% ipython --no-banner

In [1]: import numpy as np

In [2]: from numpy import linalg as LA

In [3]: np.set_printoptions(precision=2, suppress=True, linewidth=160)

In [4]: feats = np.loadtxt("w.csv", delimiter=",")

In [5]: feats
Out[5]: 
array([[ 0.54, -0.29, -0.28, -0.29],
       [-0.29,  0.82, -0.18, -0.18],
       [-0.28, -0.18,  0.83, -0.18],
       [-0.29, -0.18, -0.18,  0.81]])

In [6]: # rank 3

In [7]: def softmax(z):
   ...:     e = np.exp(z - z.max(axis=-1, keepdims=True))
   ...:     return e / e.sum(axis=-1, keepdims=True)
   ...: 

In [8]: softmax(feats[3] + 4)
Out[8]: array([0.16, 0.18, 0.18, 0.48])

In [9]: np.round(softmax(10 * feats[3]), 2) + 0
Out[9]: array([0., 0., 0., 1.])

In [10]: softmax(feats[3])
Out[10]: array([0.16, 0.18, 0.18, 0.48])

In [11]: scores = feats @ feats.T / np.sqrt(4)

In [12]: softmax(scores)[3] @ feats
Out[12]: array([-0.12,  0.01,  0.02,  0.15])

In [13]: softmax(scores).round(6).argmax(axis=1)
Out[13]: array([0, 1, 2, 3])

In [14]: softmax(scores)
Out[14]: 
array([[0.34, 0.22, 0.22, 0.22],
       [0.21, 0.36, 0.22, 0.22],
       [0.21, 0.22, 0.36, 0.22],
       [0.21, 0.22, 0.22, 0.36]])

In [15]: softmax(scores + np.triu(np.full(scores.shape, -np.inf), 1))
Out[15]: 
array([[1.  , 0.  , 0.  , 0.  ],
       [0.36, 0.64, 0.  , 0.  ],
       [0.26, 0.28, 0.46, 0.  ],
       [0.21, 0.22, 0.22, 0.36]])

In [16]: np.round(np.abs(LA.eigvals(feats)).max(), 2)
Out[16]: np.float64(1.0)

In [17]: feats @ feats
Out[17]: 
array([[ 0.54, -0.29, -0.28, -0.29],
       [-0.29,  0.82, -0.18, -0.18],
       [-0.28, -0.18,  0.83, -0.18],
       [-0.29, -0.18, -0.18,  0.81]])

In [18]: (feats - feats.T) / 2
Out[18]: 
array([[0., 0., 0., 0.],
       [0., 0., 0., 0.],
       [0., 0., 0., 0.],
       [0., 0., 0., 0.]])

In [19]: round(float(LA.det(feats)), 2)
Out[19]: -0.0

In [20]: assert feats == feats.T
Traceback (most recent call last):
  Cell In[20], line 1
    assert feats == feats.T
ValueError: The truth value of an array with more than one element is ambiguous. Use a.any() or a.all()


In [21]: np.round(np.sort(np.abs(LA.eigvals(feats))), 2) + 0
Out[21]: array([0., 1., 1., 1.])

In [22]: np.allclose(feats @ feats.T, feats.T @ feats)
Out[22]: True

In [23]: np.round(np.trace(feats), 2)
Out[23]: np.float64(3.0)

In [24]: (feats + feats.T) / 2
Out[24]: 
array([[ 0.54, -0.29, -0.28, -0.29],
       [-0.29,  0.82, -0.18, -0.18],
       [-0.28, -0.18,  0.83, -0.18],
       [-0.29, -0.18, -0.18,  0.81]])

In [25]: arr = np.array([[1, 0, 0, 0, 0, 0],
    ...:     [1, -1, 0, 0, 0, 0],
    ...:     [-2, 2, 0, 0, 0, 0],
    ...:     [0, 0, 1, 0, 0, 0],
    ...:     [0, 0, 1, -1, 0, 0],
    ...:     [0, 0, -2, 2, 0, 0],
    ...:     [0, 0, 0, 0, 1, 0],
    ...:     [0, 0, 0, 0, 1, -1],
    ...:     [0, 0, 0, 0, -2, 2]])

In [26]: arr
Out[26]: 
array([[ 1,  0,  0,  0,  0,  0],
       [ 1, -1,  0,  0,  0,  0],
       [-2,  2,  0,  0,  0,  0],
       [ 0,  0,  1,  0,  0,  0],
       [ 0,  0,  1, -1,  0,  0],
       [ 0,  0, -2,  2,  0,  0],
       [ 0,  0,  0,  0,  1,  0],
       [ 0,  0,  0,  0,  1, -1],
       [ 0,  0,  0,  0, -2,  2]])

In [27]: softmax(arr[8] + 5)
Out[27]: array([0.09, 0.09, 0.09, 0.09, 0.01, 0.64])

In [28]: softmax(arr).sum(axis=1)
Out[28]: array([1., 1., 1., 1., 1., 1., 1., 1., 1.])

In [29]: scores = arr @ arr.T / np.sqrt(6)

In [30]: softmax(scores).round(6).argmax(axis=1)
Out[30]: array([0, 1, 2, 3, 4, 5, 6, 7, 8])

In [31]: softmax(scores)
Out[31]: 
array([[0.16, 0.16, 0.05, 0.11, 0.11, 0.11, 0.11, 0.11, 0.11],
       [0.15, 0.23, 0.02, 0.1 , 0.1 , 0.1 , 0.1 , 0.1 , 0.1 ],
       [0.01, 0.01, 0.8 , 0.03, 0.03, 0.03, 0.03, 0.03, 0.03],
       [0.11, 0.11, 0.11, 0.16, 0.16, 0.05, 0.11, 0.11, 0.11],
       [0.1 , 0.1 , 0.1 , 0.15, 0.23, 0.02, 0.1 , 0.1 , 0.1 ],
       [0.03, 0.03, 0.03, 0.01, 0.01, 0.8 , 0.03, 0.03, 0.03],
       [0.11, 0.11, 0.11, 0.11, 0.11, 0.11, 0.16, 0.16, 0.05],
       [0.1 , 0.1 , 0.1 , 0.1 , 0.1 , 0.1 , 0.15, 0.23, 0.02],
       [0.03, 0.03, 0.03, 0.03, 0.03, 0.03, 0.01, 0.01, 0.8 ]])

In [32]: mat = np.array([[3, 0, -3, -1], [0, -2, 2, 0], [0, -4, -3, -4]])

In [33]: mat[:, 1] = 5 * mat[:, 0]

In [34]: mat
Out[34]: 
array([[ 3, 15, -3, -1],
       [ 0,  0,  2,  0],
       [ 0,  0, -3, -4]])

In [35]: W = np.array([[1, 4, 2, 5, -2, 2],
    ...:     [4, 2, -2, -2, 0, -3],
    ...:     [-4, -4, 0, -1, 4, 0],
    ...:     [-3, -1, -4, 2, -2, 2]])

In [36]: beta = np.array([1, 3, 0, 3, 0, 3])

In [37]: act = np.maximum(mat @ W + beta, 0)

In [38]: act
Out[38]: 
array([[79, 58,  0,  0,  0,  0],
       [ 0,  0,  0,  1,  8,  3],
       [25, 19, 16,  0,  0,  0]])

In [39]: (act > 0).mean(axis=0)
Out[39]: array([0.67, 0.67, 0.33, 0.33, 0.33, 0.33])

In [40]: LA.matrix_rank(act)
Out[40]: np.int64(3)

In [41]: cent = np.array([[0, 3], [7, 6], [0, 0], [7, 1], [4, 3], [3, 0]])

In [42]: (act @ cent).round(6).argmax(axis=1)
Out[42]: array([1, 0, 1])

In [43]: softmax(mat[1])
Out[43]: array([0.1 , 0.1 , 0.71, 0.1 ])

In [44]: softmax(mat).sum(axis=1)
Out[44]: array([1., 1., 1.])

In [45]: scores = mat @ mat.T / np.sqrt(4)

In [46]: np.round(softmax(scores + np.triu(np.full(scores.shape, -np.inf), 1)), 2) + 0
Out[46]: 
array([[1.  , 0.  , 0.  ],
       [0.01, 0.99, 0.  ],
       [0.  , 0.  , 1.  ]])

In [47]: np.round(softmax(scores), 2) + 0
Out[47]: 
array([[1.  , 0.  , 0.  ],
       [0.01, 0.99, 0.01],
       [0.  , 0.  , 1.  ]])

In [48]: softmax(scores)[1] @ mat
Out[48]: array([ 0.02,  0.1 ,  1.93, -0.03])

In [49]: t3 = np.stack([mat, -3 * mat, mat[::-1]])

In [50]: t3.sum(axis=0)
Out[50]: 
array([[ -6, -30,   3,  -2],
       [  0,   0,  -2,   0],
       [  3,  15,   3,   7]])

In [51]: np.einsum("bij,cij->bc", t3, t3)
Out[51]: 
array([[ 273, -819,   30],
       [-819, 2457,  -90],
       [  30,  -90,  273]])

In [52]: LA.norm(t3, axis=(1, 2))
Out[52]: array([16.52, 49.57, 16.52])

In [53]: LA.matrix_rank(t3)
Out[53]: array([3, 3, 3])

In [54]: t3.shape
Out[54]: (3, 3, 4)

In [55]: LA.matrix_rank(t3.reshape(3, -1))
Out[55]: np.int64(2)
